% ipython --no-banner

In [1]: import numpy as np

In [2]: np.set_printoptions(precision=2, suppress=True, linewidth=100, floatmode="fixed")

In [3]: A = np.tanh(np.array([[-1.5, -0.1],
   ...:     [2.0, 0.4],
   ...:     [-0.1, -0.7],
   ...:     [-0.6, 1.3],
   ...:     [-0.6, 0.4],
   ...:     [-0.4, 2.2],
   ...:     [1.2, 0.2],
   ...:     [-0.7, 1.4],
   ...:     [2.2, -0.3],
   ...:     [0.9, -2.0],
   ...:     [1.9, -1.3],
   ...:     [0.9, 0.8],
   ...:     [0.8, -1.6],
   ...:     [0.6, 0.2],
   ...:     [0.8, -0.9],
   ...:     [-0.1, 0.4],
   ...:     [-0.8, 0.2],
   ...:     [0.2, 0.0],
   ...:     [1.1, -0.9],
   ...:     [-0.1, 1.9],
   ...:     [0.3, -1.2],
   ...:     [0.7, -0.1],
   ...:     [0.1, -1.3]]) @ np.array([[-0.7, -0.8, 0.2], [1.1, -0.8, -1.3]]))

In [4]: A
Out[4]: 
array([[ 0.74,  0.86, -0.17],
       [-0.74, -0.96, -0.12],
       [-0.60,  0.56,  0.71],
       [ 0.95, -0.51, -0.95],
       [ 0.70,  0.16, -0.56],
       [ 0.99, -0.89, -0.99],
       [-0.55, -0.81, -0.02],
       [ 0.97, -0.51, -0.96],
       [-0.95, -0.91,  0.68],
       [-0.99,  0.71,  0.99],
       [-0.99, -0.45,  0.97],
       [ 0.24, -0.88, -0.70],
       [-0.98,  0.56,  0.98],
       [-0.20, -0.56, -0.14],
       [-0.91,  0.08,  0.87],
       [ 0.47, -0.24, -0.49],
       [ 0.65,  0.45, -0.40],
       [-0.14, -0.16,  0.04],
       [-0.94, -0.16,  0.88],
       [ 0.97, -0.89, -0.99],
       [-0.91,  0.62,  0.92],
       [-0.54, -0.45,  0.26],
       [-0.91,  0.74,  0.94]])

In [5]: out = A / np.linalg.norm(A, axis=1, keepdims=True)

In [6]: G = out @ out.T

In [7]: np.argwhere(np.triu(np.abs(G) > 0.95, 1))
Out[7]: 
array([[ 0,  1],
       [ 0,  6],
       [ 0, 17],
       [ 0, 21],
       [ 1,  6],
       [ 1, 17],
       [ 2,  3],
       [ 2,  5],
       [ 2,  7],
       [ 2,  9],
       [ 2, 12],
       [ 2, 15],
       [ 2, 19],
       [ 2, 20],
       [ 2, 22],
       [ 3,  5],
       [ 3,  7],
       [ 3,  9],
       [ 3, 12],
       [ 3, 14],
       [ 3, 15],
       [ 3, 19],
       [ 3, 20],
       [ 3, 22],
       [ 4, 10],
       [ 4, 14],
       [ 4, 18],
       [ 5,  7],
       [ 5,  9],
       [ 5, 12],
       [ 5, 15],
       [ 5, 19],
       [ 5, 20],
       [ 5, 22],
       [ 6, 17],
       [ 7,  9],
       [ 7, 12],
       [ 7, 14],
       [ 7, 15],
       [ 7, 19],
       [ 7, 20],
       [ 7, 22],
       [ 8, 16],
       [ 8, 17],
       [ 8, 21],
       [ 9, 12],
       [ 9, 15],
       [ 9, 19],
       [ 9, 20],
       [ 9, 22],
       [10, 16],
       [10, 18],
       [12, 15],
       [12, 19],
       [12, 20],
       [12, 22],
       [14, 15],
       [14, 18],
       [15, 19],
       [15, 20],
       [15, 22],
       [16, 21],
       [17, 21],
       [19, 20],
       [19, 22],
       [20, 22]])

In [8]: q, _ = np.linalg.qr(np.array([[0.2, -2.5, -0.5, -0.5],
   ...:     [0.6, 0.7, -1.3, -0.2],
   ...:     [0.0, 0.1, -2.6, 0.3],
   ...:     [-0.6, 0.0, 2.2, -0.3]]))

In [9]: M = 5 * q

In [10]: M
Out[10]: 
array([[-1.15,  4.77,  0.04,  0.95],
       [-3.44, -1.47,  0.85,  3.21],
       [-0.00, -0.19, -4.85,  1.19],
       [ 3.44,  0.12,  0.86,  3.52]])

In [11]: q, vecs = np.linalg.qr(M[:, :2])[0], np.linalg.qr(M[:, 2:])[0]

In [12]: s = np.linalg.svd(q.T @ vecs, compute_uv=False)

In [13]: (s > 0.9).sum()
Out[13]: np.int64(0)

In [14]: np.degrees(np.arccos(s.clip(0, 1)))
Out[14]: array([90.00, 90.00])

In [15]: np.round(np.linalg.norm(q @ q.T - vecs @ vecs.T, 2), 2)
Out[15]: np.float64(1.0)

In [16]: round(np.linalg.det(2 * M), 2), round(float(np.linalg.det(M)), 2)
Out[16]: (np.float64(-10000.0), -625.0)

In [17]: round(np.einsum("ii->", M), 2)
Out[17]: np.float64(-3.95)

In [18]: round(float(np.einsum("ij,ji->", M, M)), 2)
Out[18]: 15.58

In [19]: round(np.linalg.eigvals(M).sum().real, 2)
Out[19]: np.float64(-3.95)

In [20]: arr = np.loadtxt("dump.csv", delimiter=",")

In [21]: arr
Out[21]: 
array([[-0.16, -0.64,  0.24,  0.52,  0.16],
       [-0.48, -1.92,  0.72,  1.56,  0.48],
       [-0.04, -0.16,  0.06,  0.13,  0.04],
       [-0.28, -1.12,  0.42,  0.91,  0.28],
       [ 0.04,  0.16, -0.06, -0.13, -0.04]])

In [22]: basis = A[[20, 22]].astype(float)

In [23]: for _ in range(4):
    ...:     lab = np.linalg.norm(A[:, None] - basis, axis=-1).argmin(axis=1)
    ...:     basis = np.array([A[lab == j].mean(axis=0) for j in range(2)])
    ...: 

In [24]: lab
Out[24]: array([0, 0, 1, 0, 0, 0, 0, 0, 1, 1, 1, 0, 1, 0, 1, 0, 0, 0, 1, 0, 1, 1, 1])

In [25]: basis[1] - basis[0]
Out[25]: array([-1.26,  0.51,  1.32])

In [26]: np.bincount(lab)
Out[26]: array([13, 10])

In [27]: basis
Out[27]: 
array([[ 0.39, -0.38, -0.50],
       [-0.87,  0.13,  0.82]])

In [28]: np.abs(basis[1] - basis[0]).argmax()
Out[28]: np.int64(2)

In [29]: np.abs(np.diag(np.linalg.qr(arr)[1])) > 1e-9
Out[29]: array([ True, False, False, False, False])

In [30]: np.allclose(arr[:-1].T @ np.linalg.lstsq(arr[:-1].T, arr[-1])[0], arr[-1])
Out[30]: True

In [31]: arr @ np.linalg.pinv(arr) @ arr
Out[31]: 
array([[-0.16, -0.64,  0.24,  0.52,  0.16],
       [-0.48, -1.92,  0.72,  1.56,  0.48],
       [-0.04, -0.16,  0.06,  0.13,  0.04],
       [-0.28, -1.12,  0.42,  0.91,  0.28],
       [ 0.04,  0.16, -0.06, -0.13, -0.04]])

In [32]: np.unique(arr.round(6), axis=0).shape
Out[32]: (5, 5)

In [33]: rank = np.linalg.matrix_rank(arr)

In [34]: rank
Out[34]: np.int64(1)

In [35]: N = np.linalg.svd(arr)[2][rank:].T

In [36]: N @ N.T
Out[36]: 
array([[ 0.97, -0.13,  0.05,  0.11,  0.03],
       [-0.13,  0.48,  0.19,  0.42,  0.13],
       [ 0.05,  0.19,  0.93, -0.16, -0.05],
       [ 0.11,  0.42, -0.16,  0.66, -0.11],
       [ 0.03,  0.13, -0.05, -0.11,  0.97]])

In [37]: N.shape
Out[37]: (5, 4)

In [38]: [int(np.linalg.matrix_rank(arr[:, :j + 1])) for j in range(5)]
Out[38]: [1, 1, 1, 1, 1]

In [39]: np.round(arr @ N, 2) + 0
Out[39]: 
array([[0.00, 0.00, 0.00, 0.00],
       [0.00, 0.00, 0.00, 0.00],
       [0.00, 0.00, 0.00, 0.00],
       [0.00, 0.00, 0.00, 0.00],
       [0.00, 0.00, 0.00, 0.00]])

In [40]: rng = np.random.default_rng(2020)

In [41]: lab = rng.permutation(5)

In [42]: lab
Out[42]: array([0, 2, 1, 3, 4])

In [43]: out = arr[lab][:, lab]

In [44]: np.allclose(out, arr)
Out[44]: False

In [45]: np.diag(out)
Out[45]: array([-0.16,  0.06, -1.92,  0.91, -0.04])

In [46]: np.round(M.T @ M, 2) + 0
Out[46]: 
array([[25.00,  0.00,  0.00,  0.00],
       [ 0.00, 25.00,  0.00,  0.00],
       [ 0.00,  0.00, 25.00,  0.00],
       [ 0.00,  0.00,  0.00, 25.00]])

In [47]: np.linalg.svd(M, compute_uv=False)
Out[47]: array([5.00, 5.00, 5.00, 5.00])

In [48]: np.round(np.linalg.pinv(M), 2) + 0
Out[48]: 
array([[-0.05, -0.14,  0.00,  0.14],
       [ 0.19, -0.06, -0.01,  0.00],
       [ 0.00,  0.03, -0.19,  0.03],
       [ 0.04,  0.13,  0.05,  0.14]])

In [49]: round(float(M[:, 3] @ M[:, 2]), 2)
Out[49]: 0.0

In [50]: np.linalg.norm(M, axis=0)
Out[50]: array([5.00, 5.00, 5.00, 5.00])

In [51]: J = np.load("mat.npy")

In [52]: J
Out[52]: 
array([[ 0,  0,  0],
       [ 3, -3,  6],
       [ 0,  0,  0]])

In [53]: # row 1 dominates

In [54]: np.round(np.linalg.norm(J, 2) / np.linalg.norm(J), 2)
Out[54]: np.float64(1.0)

In [55]: np.linalg.matrix_rank(J, rtol=0.1)
Out[55]: np.int64(1)

In [56]: out = np.array([[-5, -5, 5], [-3, -3, 5]])

In [57]: basis = np.kron(out, J)

In [58]: np.round(np.linalg.norm(basis, 2), 2), round(np.linalg.norm(out, 2) * np.linalg.norm(J, 2), 2)
Out[58]: (np.float64(79.24), np.float64(79.24))

In [59]: basis.shape
Out[59]: (6, 9)

In [60]: hat = np.triu(np.array([[8, 8, 4, 1, 7],
    ...:     [1, 9, 1, 7, 8],
    ...:     [2, 2, 0, 0, 4],
    ...:     [7, 2, 5, 1, 8],
    ...:     [7, 1, 5, 8, 7]]), 1) + np.eye(5)

In [61]: out = hat @ arr @ np.linalg.inv(hat)

In [62]: round(float(np.linalg.det(out)), 2)
Out[62]: 0.0

In [63]: round(float(np.trace(out)), 2), np.trace(arr)
Out[63]: (-1.15, np.float64(-1.15))

In [64]: lab = rng.permutation(3)

In [65]: lab
Out[65]: array([1, 0, 2])

In [66]: out = J[lab][:, lab]

In [67]: np.allclose(out, J)
Out[67]: False

In [68]: np.trace(out)
Out[68]: np.int64(-3)

In [69]: t = np.radians(135)

In [70]: R = np.eye(3)

In [71]: R[1, 1] = R[2, 2] = np.cos(t)

In [72]: R[1, 2], R[2, 1] = -np.sin(t), np.sin(t)

In [73]: R
Out[73]: 
array([[ 1.00,  0.00,  0.00],
       [ 0.00, -0.71, -0.71],
       [ 0.00,  0.71, -0.71]])

In [74]: out = J @ R.T

In [75]: np.abs(out - J).max(axis=0)
Out[75]: array([ 0.00,  0.88, 12.36])

In [76]: feats = np.load("m.npy")

In [77]: feats
Out[77]: 
array([[-1.00, -1.00,  1.00],
       [-2.00,  0.00,  1.00],
       [-2.00,  0.00,  1.00]])

In [78]: r0, r1 = feats[0], feats[1]

In [79]: r0 @ r1
Out[79]: np.float64(3.0)

In [80]: r0 @ r0
Out[80]: np.float64(3.0)

In [81]: p = (r0 @ r1) / (r0 @ r0) * r0

In [82]: np.round(np.linalg.norm(r0 + r1) ** 2 + np.linalg.norm(r0 - r1) ** 2, 2)
Out[82]: np.float64(16.0)

In [83]: np.outer(r0, r1)
Out[83]: 
array([[ 2.00, -0.00, -1.00],
       [ 2.00, -0.00, -1.00],
       [-2.00,  0.00,  1.00]])

In [84]: (r1 - p) @ r0
Out[84]: np.float64(0.0)

In [85]: K = np.loadtxt("layer12.csv", delimiter=",")

In [86]: K
Out[86]: 
array([[ 0.06, -1.20,  3.75],
       [ 0.37, -0.57,  4.55],
       [-0.19,  0.57,  5.34],
       [-0.13, -0.51,  2.19],
       [ 0.49,  0.74, -2.72],
       [ 0.31,  1.07,  4.71],
       [ 0.19, -0.67,  3.86],
       [ 0.13, -0.62, -0.25],
       [ 0.26, -1.02, -2.39],
       [ 0.02,  1.13,  6.56],
       [ 0.31,  0.04, -3.47],
       [-0.11, -1.17, -3.79],
       [ 0.22, -0.29, -7.93],
       [-0.17, -0.30,  3.72],
       [-0.10, -0.39, -4.95],
       [-0.17, -0.78,  1.66],
       [-0.24,  0.07, -9.69],
       [-0.37,  0.18,  5.43],
       [ 0.21, -1.41, -1.47],
       [-0.13,  1.26,  4.32],
       [-0.52, -0.81, -2.75],
       [ 0.11,  0.82, -5.69],
       [ 0.17,  0.39,  7.62],
       [ 0.21, -0.80,  1.92]])

In [87]: # column 2 dominates

In [88]: blk = np.stack([K, 2 * K, K[::-1]])

In [89]: blk.shape
Out[89]: (3, 24, 3)

In [90]: E = np.load("test10.npy")

In [91]: E
Out[91]: 
array([[-1.37,  1.53, -2.91, -1.42],
       [-1.56,  0.54,  4.27,  0.70],
       [-0.37,  0.98, -2.72, -0.47],
       [-1.43,  0.62,  5.64,  1.31],
       [-3.85,  2.01,  7.41,  0.55],
       [ 1.24, -0.04, -2.75,  0.19],
       [-1.18,  1.49, -3.52, -1.78],
       [ 2.25, -1.13, -2.41,  0.32],
       [ 1.66, -0.84, -0.82,  0.94],
       [-0.68,  0.60, -0.10, -0.47],
       [ 1.80, -0.63, -5.76, -0.79],
       [ 3.34, -2.90,  0.93,  1.77],
       [-0.91,  1.52, -4.14, -1.72],
       [ 0.04,  0.36, -1.03,  0.21],
       [ 0.14,  0.69, -1.61,  0.02],
       [-3.21,  2.52,  0.73, -1.26],
       [-1.23,  0.48,  4.12,  1.10],
       [ 2.57, -2.00, -0.05,  1.16],
       [ 1.48, -0.47, -3.51, -0.04],
       [-2.48,  1.69,  3.25, -0.11],
       [-2.27,  1.00,  4.28,  0.24],
       [ 1.33, -0.86, -1.48,  0.00],
       [-0.87,  0.47,  1.58,  0.35],
       [-1.55,  2.08, -3.57, -1.60],
       [-0.44,  0.56, -2.49, -1.09],
       [ 3.01, -1.58, -3.29,  0.44],
       [ 2.60, -1.36, -3.34,  0.08],
       [ 3.62, -2.11, -4.28,  0.59],
       [-1.82,  0.48,  7.31,  1.64]])

In [92]: lab = E[:, 2] > np.median(E[:, 2])

In [93]: r0 = E[lab].mean(axis=0) - E[~lab].mean(axis=0)

In [94]: round((((E - E.mean(axis=0)) @ r0 > 0) == lab).mean(), 2)
Out[94]: np.float64(0.9)

In [95]: ((E - E.mean(axis=0)) @ r0 > 0).astype(int)
Out[95]: array([0, 1, 0, 1, 1, 0, 0, 0, 0, 1, 0, 1, 0, 0, 0, 1, 1, 0, 0, 1, 1, 0, 1, 0, 0, 0, 0, 0, 1])
